>>> import numpy as np
>>> from numpy import linalg as LA
>>> np.set_printoptions(suppress=True, linewidth=140)
>>> arr = np.loadtxt("x.csv", delimiter=",")
>>> arr
array([[ 1.,  1.,  1.,  1., -1., -1., -1., -1.],
       [ 1., -1.,  1., -1., -1.,  1., -1.,  1.],
       [ 1., -1., -1.,  1., -1.,  1.,  1., -1.],
       [ 1.,  1.,  1.,  1.,  1.,  1.,  1.,  1.],
       [ 1.,  1., -1., -1., -1., -1.,  1.,  1.],
       [ 1.,  1., -1., -1.,  1.,  1., -1., -1.]])
>>> other = arr[0, 0] * arr[1:] - np.outer(arr[1:, 0], arr[0])
>>> other
array([[ 0., -2.,  0., -2.,  0.,  2.,  0.,  2.],
       [ 0., -2., -2.,  0.,  0.,  2.,  2.,  0.],
       [ 0.,  0.,  0.,  0.,  2.,  2.,  2.,  2.],
       [ 0.,  0., -2., -2.,  0.,  0.,  2.,  2.],
       [ 0.,  0., -2., -2.,  2.,  2.,  0.,  0.]])
>>> LA.matrix_rank(other), LA.matrix_rank(arr)
(np.int64(5), np.int64(6))
>>> np.flatnonzero(~other.round(6).any(axis=1))
array([], dtype=int64)
>>> arr[:, 0] / arr[0, 0]
array([1., 1., 1., 1., 1., 1.])
>>> arr @ arr
Traceback (most recent call last):
  File "<python-input-10>", line 1, in <module>
    arr @ arr
    ~~~~^~~~~
ValueError: matmul: Input operand 1 has a mismatch in its core dimension 0, with gufunc signature (n?,k),(k,m?)->(n?,m?) (size 6 is different from 8)
>>> C2 = arr.T @ arr
>>> np.round(LA.eigvalsh(C2)[::-1], 1) + 0
array([8., 8., 8., 8., 8., 8., 0., 0.])
>>> np.round(LA.svd(arr, compute_uv=False) ** 2, 1)
array([8., 8., 8., 8., 8., 8.])
>>> C2
array([[ 6.,  2.,  0.,  0., -2.,  2.,  0.,  0.],
       [ 2.,  6.,  0.,  0.,  2., -2.,  0.,  0.],
       [ 0.,  0.,  6.,  2.,  0.,  0., -2.,  2.],
       [ 0.,  0.,  2.,  6.,  0.,  0.,  2., -2.],
       [-2.,  2.,  0.,  0.,  6.,  2.,  0.,  0.],
       [ 2., -2.,  0.,  0.,  2.,  6.,  0.,  0.],
       [ 0.,  0., -2.,  2.,  0.,  0.,  6.,  2.],
       [ 0.,  0.,  2., -2.,  0.,  0.,  2.,  6.]])
>>> (arr @ arr.T).shape
(6, 6)
>>> np.diag(C2)
array([6., 6., 6., 6., 6., 6., 6., 6.])
>>> np.trace(C2), (arr ** 2).sum()
(np.float64(48.0), np.float64(48.0))
>>> np.allclose(C2, C2.T)
True
